$ python -q
>>> import numpy as np
>>> np.set_printoptions(precision=2, suppress=True, linewidth=120)
>>> def tidy(a):
...     return np.round(a, 2) + 0
... 
>>> X = np.loadtxt("test4.csv", delimiter=",")
>>> print(tidy(X))
[[  7.37  -1.89  -2.69  -6.82]
 [  6.65  -2.8   -1.78  -4.74]
 [  6.65  -2.81  -1.78  -4.73]
 [  3.34  -2.69   0.23  -0.54]
 [  1.18  -1.12   0.48   0.18]
 [ -0.23   0.15  -1.22  -0.53]
 [  1.77  -2.67  -3.8   -1.  ]
 [  2.62  -3.89  -4.51  -0.99]
 [  4.27  -6.29  -5.72  -0.84]
 [  4.7   -6.91  -6.    -0.79]
 [  8.8  -13.01  -8.44  -0.01]]
>>> vec = np.array([-1, 3, 1, -3])
>>> print(tidy(np.einsum("ij,j->i", X, vec)))
[  4.72  -2.63  -2.64  -9.56  -4.59   1.05 -10.6  -15.84 -26.32 -29.08 -56.21]
>>> print(tidy(X @ np.eye(4)[1]))
[ -1.89  -2.8   -2.81  -2.69  -1.12   0.15  -2.67  -3.89  -6.29  -6.91 -13.01]
>>> print(tidy((X * vec).sum(axis=1)))
[  4.72  -2.63  -2.64  -9.56  -4.59   1.05 -10.6  -15.84 -26.32 -29.08 -56.21]
>>> print(tidy(X @ np.ones(4)))
[ -4.03  -2.67  -2.66   0.34   0.71  -1.83  -5.7   -6.76  -8.57  -9.   -12.66]
>>> print(tidy(X @ (2 * vec)))
[   9.44   -5.25   -5.29  -19.12   -9.17    2.11  -21.2   -31.68  -52.65  -58.16 -112.43]
>>> print((X @ vec).argmax())
0
>>> rk = np.linalg.matrix_rank(X)
>>> print(rk)
3
>>> null = np.linalg.svd(X)[2][rk:].T
>>> print(tidy(X @ null))
[[0.]
 [0.]
 [0.]
 [0.]
 [0.]
 [0.]
 [0.]
 [0.]
 [0.]
 [0.]
 [0.]]
>>> print(tidy(np.trace(np.linalg.pinv(X) @ X)))
3.0
>>> print(np.unique(X.round(6), axis=0).shape)
(11, 4)
>>> print(tidy(X @ np.linalg.pinv(X) @ X))
[[  7.37  -1.89  -2.69  -6.82]
 [  6.65  -2.8   -1.78  -4.74]
 [  6.65  -2.81  -1.78  -4.73]
 [  3.34  -2.69   0.23  -0.54]
 [  1.18  -1.12   0.48   0.18]
 [ -0.23   0.15  -1.22  -0.53]
 [  1.77  -2.67  -3.8   -1.  ]
 [  2.62  -3.89  -4.51  -0.99]
 [  4.27  -6.29  -5.72  -0.84]
 [  4.7   -6.91  -6.    -0.79]
 [  8.8  -13.01  -8.44  -0.01]]
